In [1]: import numpy as np

In [2]: np.set_printoptions(suppress=True, linewidth=100)

In [3]: def tidy(a):
   ...:     return np.round(a, 1) + 0
   ...: 

In [4]: E = np.loadtxt("mat.csv", delimiter=",")

In [5]: tidy(E)
Out[5]: 
array([[-0.9,  0. , -0.4,  0. ,  0. ],
       [ 0. ,  1. ,  0. ,  0. ,  0. ],
       [ 0.4,  0. , -0.9,  0. ,  0. ],
       [ 0. ,  0. ,  0. ,  1. ,  0. ],
       [ 0. ,  0. ,  0. ,  0. ,  1. ]])

In [6]: # orthonormal columns

In [7]: tidy((E - E.T) / 2)
Out[7]: 
array([[ 0. ,  0. , -0.4,  0. ,  0. ],
       [ 0. ,  0. ,  0. ,  0. ,  0. ],
       [ 0.4,  0. ,  0. ,  0. ,  0. ],
       [ 0. ,  0. ,  0. ,  0. ,  0. ],
       [ 0. ,  0. ,  0. ,  0. ,  0. ]])

In [8]: np.allclose(E, E.T)
Out[8]: False

In [9]: E.inv()
---------------------------------------------------------------------------
AttributeError                            Traceback (most recent call last)
Cell In[9], line 1
----> 1 E.inv()

AttributeError: 'numpy.ndarray' object has no attribute 'inv'

In [10]: assert E == E.T
---------------------------------------------------------------------------
ValueError                                Traceback (most recent call last)
Cell In[10], line 1
----> 1 assert E == E.T

ValueError: The truth value of an array with more than one element is ambiguous. Use a.any() or a.all()

In [11]: tidy(np.linalg.det(E))
Out[11]: np.float64(1.0)

In [12]: tidy(np.linalg.matrix_power(E, 3))
Out[12]: 
array([[-0.4,  0. , -0.9,  0. ,  0. ],
       [ 0. ,  1. ,  0. ,  0. ,  0. ],
       [ 0.9,  0. , -0.4,  0. ,  0. ],
       [ 0. ,  0. ,  0. ,  1. ,  0. ],
       [ 0. ,  0. ,  0. ,  0. ,  1. ]])

In [13]: tidy(np.diff(E, axis=0))
Out[13]: 
array([[ 0.9,  1. ,  0.4,  0. ,  0. ],
       [ 0.4, -1. , -0.9,  0. ,  0. ],
       [-0.4,  0. ,  0.9,  1. ,  0. ],
       [ 0. ,  0. ,  0. , -1. ,  1. ]])

In [14]: tidy(np.linalg.svd(E, compute_uv=False))
Out[14]: array([1., 1., 1., 1., 1.])

In [15]: E[:, 5]
---------------------------------------------------------------------------
IndexError                                Traceback (most recent call last)
Cell In[15], line 1
----> 1 E[:, 5]

IndexError: index 5 is out of bounds for axis 1 with size 5

In [16]: tidy(E - E[0])
Out[16]: 
array([[ 0. ,  0. ,  0. ,  0. ,  0. ],
       [ 0.9,  1. ,  0.4,  0. ,  0. ],
       [ 1.3,  0. , -0.5,  0. ,  0. ],
       [ 0.9,  0. ,  0.4,  1. ,  0. ],
       [ 0.9,  0. ,  0.4,  0. ,  1. ]])

In [17]: np.abs(E).max()
Out[17]: np.float64(1.0)

In [18]: np.count_nonzero(E)
Out[18]: np.int64(7)

In [19]: tidy(E.mean(axis=0))
Out[19]: array([-0.1,  0.2, -0.3,  0.2,  0.2])

In [20]: tidy(np.linalg.eigvals(E))
Out[20]: array([-0.9+0.4j, -0.9-0.4j,  1. +0.j ,  1. +0.j ,  1. +0.j ])

In [21]: tidy(np.einsum("ii->", E))
Out[21]: np.float64(1.2)

In [22]: tidy(np.linalg.eigvals(E).sum().real)
Out[22]: np.float64(1.2)

In [23]: tidy(np.sort(np.linalg.eigvals(E).real))
Out[23]: array([-0.9, -0.9,  1. ,  1. ,  1. ])

In [24]: tidy(E @ E)
Out[24]: 
array([[ 0.7,  0. ,  0.7,  0. ,  0. ],
       [ 0. ,  1. ,  0. ,  0. ,  0. ],
       [-0.7,  0. ,  0.7,  0. ,  0. ],
       [ 0. ,  0. ,  0. ,  1. ,  0. ],
       [ 0. ,  0. ,  0. ,  0. ,  1. ]])

In [25]: np.flatnonzero(np.linalg.matrix_power((E != 0) + (E.T != 0) + np.eye(5), 5)[1])
Out[25]: array([1])

In [26]: (np.linalg.matrix_power((E != 0) + (E.T != 0) + np.eye(5), 5) > 0).astype(int)
Out[26]: 
array([[1, 0, 1, 0, 0],
       [0, 1, 0, 0, 0],
       [1, 0, 1, 0, 0],
       [0, 0, 0, 1, 0],
       [0, 0, 0, 0, 1]])

In [27]: m1 = np.loadtxt("a.csv", delimiter=",")

In [28]: m1
Out[28]: 
array([[ 0.,  0., -1.,  0.,  0., -1.,  0.],
       [ 0.,  3.,  0.,  0.,  0.,  0.,  0.],
       [-2.,  0.,  0.,  1.,  0.,  3., -3.],
       [ 0.,  0.,  0.,  0.,  0.,  0., -1.],
       [ 0.,  0.,  0.,  0.,  0.,  0.,  0.],
       [ 3.,  0.,  0.,  0.,  1.,  0.,  0.],
       [ 0.,  0.,  0.,  0.,  2., -1.,  0.],
       [ 2.,  0.,  0.,  0.,  0.,  0.,  0.],
       [ 0.,  0., -3.,  0.,  0.,  0.,  0.],
       [ 0., -3.,  0., -2.,  0.,  2.,  0.],
       [ 0.,  0.,  0.,  0.,  0.,  0.,  0.]])

In [29]: m1 @ m1
---------------------------------------------------------------------------
ValueError                                Traceback (most recent call last)
Cell In[29], line 1
----> 1 m1 @ m1

ValueError: matmul: Input operand 1 has a mismatch in its core dimension 0, with gufunc signature (n?,k),(k,m?)->(n?,m?) (size 11 is different from 7)

In [30]: cov = m1.T @ m1

In [31]: np.linalg.matrix_rank(cov)
Out[31]: np.int64(7)

In [32]: np.allclose(cov, cov.T)
Out[32]: True

In [33]: np.trace(cov), (m1 ** 2).sum()
Out[33]: (np.float64(80.0), np.float64(80.0))

In [34]: (m1 @ m1.T).shape
Out[34]: (11, 11)

In [35]: vec = np.array([3, 2, 1, 1, 3, 3, 3])

In [36]: h1 = np.maximum(m1 @ vec, 0)

In [37]: h1
Out[37]: array([ 0.,  6.,  0.,  0.,  0., 12.,  3.,  6.,  0.,  0.,  0.])

In [38]: tidy(np.tanh(m1 @ vec))
Out[38]: array([-1.,  1., -1., -1.,  0.,  1.,  1.,  1., -1., -1.,  0.])

In [39]: m1 * (h1 > 1e-9)[:, None]
Out[39]: 
array([[ 0.,  0., -0.,  0.,  0., -0.,  0.],
       [ 0.,  3.,  0.,  0.,  0.,  0.,  0.],
       [-0.,  0.,  0.,  0.,  0.,  0., -0.],
       [ 0.,  0.,  0.,  0.,  0.,  0., -0.],
       [ 0.,  0.,  0.,  0.,  0.,  0.,  0.],
       [ 3.,  0.,  0.,  0.,  1.,  0.,  0.],
       [ 0.,  0.,  0.,  0.,  2., -1.,  0.],
       [ 2.,  0.,  0.,  0.,  0.,  0.,  0.],
       [ 0.,  0., -0.,  0.,  0.,  0.,  0.],
       [ 0., -0.,  0., -0.,  0.,  0.,  0.],
       [ 0.,  0.,  0.,  0.,  0.,  0.,  0.]])

In [40]: m1.T @ h1
Out[40]: array([48., 18.,  0.,  0., 18., -3.,  0.])

In [41]: np.flatnonzero(h1 > 1e-9)
Out[41]: array([1, 5, 6, 7])

In [42]: vec = np.array([-3, -1, 5, -2, 4, -1, -4])

In [43]: rhs = m1 @ vec

In [44]: tidy(np.linalg.pinv(m1) @ m1)
Out[44]: 
array([[1., 0., 0., 0., 0., 0., 0.],
       [0., 1., 0., 0., 0., 0., 0.],
       [0., 0., 1., 0., 0., 0., 0.],
       [0., 0., 0., 1., 0., 0., 0.],
       [0., 0., 0., 0., 1., 0., 0.],
       [0., 0., 0., 0., 0., 1., 0.],
       [0., 0., 0., 0., 0., 0., 1.]])

In [45]: rng = np.random.default_rng(22)

In [46]: rhs = rhs + 0.3 * rng.normal(size=11)

In [47]: tidy(rhs)
Out[47]: array([ -4.4,  -3.4,  12.6,   3.8,   0.4,  -5.5,   9.3,  -5.6, -15.1,   4.8,   0.1])

In [48]: b, *_ = np.linalg.lstsq(m1, rhs)

In [49]: tidy(b)
Out[49]: array([-3.1, -1.1,  5.1, -1.7,  4.1, -1. , -3.7])

In [50]: b.round()
Out[50]: array([-3., -1.,  5., -2.,  4., -1., -4.])

In [51]: out = m1 + rng.integers(-2, 3, (11, 6)) @ rng.integers(-2, 3, (6, 7))

In [52]: out
Out[52]: 
array([[  5.,   4.,   2.,   2.,   3.,  -4.,  -2.],
       [  1.,   2.,   3.,  -3.,  -1.,  -3.,  -2.],
       [ -7.,   3.,  -3.,   3.,  -6.,  -2.,  -5.],
       [ -3.,   9.,   1.,   7.,   1.,  -1.,  -6.],
       [  7.,  -3.,  -1.,  -4.,   6.,  -1.,   2.],
       [  2.,  -6.,  -2.,  -2.,   0.,   5.,   3.],
       [  5.,   3.,  -5.,   2.,   8.,  -2.,   5.],
       [ -3.,  -3.,   4.,  -4., -10.,  -5.,  -4.],
       [  0.,   6.,  -1.,   7.,   1.,   4.,   4.],
       [  3.,  -7.,  -1., -10.,   3.,  -5.,  -7.],
       [  2.,  -1.,   5.,  -2.,  -5.,  -4.,   1.]])

In [53]: tidy(np.linalg.svd(out - m1, compute_uv=False))
Out[53]: array([22.3, 20.3, 15.5, 10. ,  7.7,  1.5,  0. ])

In [54]: T = np.stack([out, 2 * out, out[::-1]])

In [55]: np.einsum("bij,cij->bc", T, T)
Out[55]: 
array([[1416., 2832.,  324.],
       [2832., 5664.,  648.],
       [ 324.,  648., 1416.]])

In [56]: np.linalg.matrix_rank(T.reshape(3, -1))
Out[56]: np.int64(2)

In [57]: T.shape
Out[57]: (3, 11, 7)

In [58]: T.sum(axis=0)
Out[58]: 
array([[ 17.,  11.,  11.,   4.,   4., -16.,  -5.],
       [  6.,  -1.,   8., -19.,   0., -14., -13.],
       [-21.,  15., -10.,  16., -17.,  -2., -11.],
       [-12.,  24.,   7.,  17.,  -7.,  -8., -22.],
       [ 26.,  -6.,  -8., -10.,  26.,  -5.,  11.],
       [  8., -24.,  -8.,  -8.,   0.,  20.,  12.],
       [ 22.,   6., -16.,   2.,  30.,  -7.,  17.],
       [-12.,   0.,  13.,  -5., -29., -16., -18.],
       [ -7.,  21.,  -6.,  24.,  -3.,  10.,   7.],
       [ 10., -19.,   0., -33.,   8., -18., -23.],
       [ 11.,   1.,  17.,  -4., -12., -16.,   1.]])
